$ python -q
>>> import numpy as np
>>> from numpy import linalg as LA
>>> np.set_printoptions(suppress=True, linewidth=140)
>>> def tidy(a):
...     return np.round(a, 1) + 0
... 
>>> mat = np.array([[0, -7, 2], [7, 0, 2], [-2, -2, 0]])
>>> # skew, so no eigenvalue has a real part
>>> rank = LA.matrix_rank(mat)
>>> print(rank)
2
>>> N = LA.svd(mat)[2][rank:].T
>>> print([int(LA.matrix_rank(mat[:i])) for i in range(1, len(mat) + 1)])
[1, 2, 2]
>>> print(LA.matrix_rank(mat.T @ mat), LA.matrix_rank(mat @ mat.T))
2 2
>>> print(N.shape)
(3, 1)
>>> print(tidy(mat @ N))
[[0.]
 [0.]
 [0.]]
>>> print(np.allclose(mat @ N, 0))
True
>>> rng = np.random.default_rng(602)
>>> lab = rng.permutation(3)
>>> print(lab)
[2 1 0]
>>> B = mat[lab][:, lab]
>>> print(tidy(np.sort(np.abs(LA.eigvals(B)))))
[0.  7.5 7.5]
>>> print(tidy(LA.det(B)), tidy(LA.det(mat[lab])))
0.0 0.0
>>> print(np.diag(B))
[0 0 0]
>>> print(B)
[[ 0 -2 -2]
 [ 2  0  7]
 [ 2 -7  0]]
>>> print(np.allclose(B, mat))
False
>>> print(np.trace(B))
0
>>> Uu, s, vt = LA.svd(mat)
>>> print(tidy(s))
[7.5 7.5 0. ]
>>> B = Uu[:, :2] @ np.diag(s[:2]) @ vt[:2]
>>> print(tidy(LA.norm(mat - B) / LA.norm(mat)))
0.0
>>> J = np.loadtxt("w.csv", delimiter=",")
>>> print(J)
[[ 1.1  1.5  0.4  0.4 -1.   0.1]
 [-2.1 -1.1 -0.7  1.9  0.5  0.2]
 [-0.3  0.8 -0.3  0.4 -1.2 -1.4]
 [ 0.4 -1.7 -0.2 -0.3 -0.4  0.1]
 [ 0.5 -0.5  0.7  0.3  0.5  0.4]
 [-1.3 -1.3  0.4  0.  -0.6  0.3]
 [ 0.3 -0.4 -0.9 -0.7  0.2 -1. ]
 [ 0.9 -0.5 -0.2  0.6 -1.6  1.4]
 [-0.3 -0.8  1.5  0.7 -0.8 -1.7]
 [ 0.4 -1.3  1.5  0.1  0.4 -0.1]
 [ 0.3 -0.5  0.3  1.2 -2.2  0.1]
 [ 0.7  0.4 -0.6  2.4  0.8 -0.5]
 [ 1.  -1.4  0.7  2.8  1.2  1.6]
 [-0.7 -1.6 -1.4 -0.3  0.4  0. ]
 [ 0.  -1.2  2.3 -0.5 -1.2  0.6]
 [-1.  -1.2 -0.7 -0.2  0.6  0.6]
 [ 9.   7.  -4.   2.  -6.  -5. ]
 [ 0.   0.6 -0.3 -0.5  0.3 -0.2]
 [-0.1  0.1 -0.9  0.1 -1.2  0.4]
 [ 1.  -1.6  0.7  0.6  0.5 -0.5]
 [-0.1 -0.3 -0.1 -2.5 -2.   1.7]]
>>> # row 16 dominates
>>> x = np.array([0, 1, -2, 3, -3, -3])
>>> target = J @ x
>>> print(tidy(target))
[ 4.6  3.9 10.4 -1.3 -3.7 -1.2  1.7  2.3  5.8 -4.9  8.8  7.9 -2.8 -0.9 -5.5 -4.  54.  -0.6  4.6 -1.2 -6.7]
>>> print(tidy(LA.pinv(J) @ J))
[[1. 0. 0. 0. 0. 0.]
 [0. 1. 0. 0. 0. 0.]
 [0. 0. 1. 0. 0. 0.]
 [0. 0. 0. 1. 0. 0.]
 [0. 0. 0. 0. 1. 0.]
 [0. 0. 0. 0. 0. 1.]]
>>> print(tidy(LA.solve(J.T @ J, J.T @ target)))
[ 0.  1. -2.  3. -3. -3.]
>>> target = target + 0.1 * rng.normal(size=21)
>>> print(tidy(target))
[ 4.6  3.8 10.5 -1.3 -3.7 -1.1  1.7  2.5  5.7 -4.8  9.   7.9 -2.8 -0.9 -5.4 -4.1 53.8 -0.5  4.7 -1.3 -6.6]
>>> coef, *_ = LA.lstsq(J, target)
>>> print([round(float(LA.norm(LA.solve(J.T @ J + lam * np.eye(6), J.T @ target))), 2) for lam in (0, 1, 10, 100)])
[5.65, 5.43, 4.37, 2.63]
>>> print(tidy(J.T @ (target - J @ coef)))
[0. 0. 0. 0. 0. 0.]
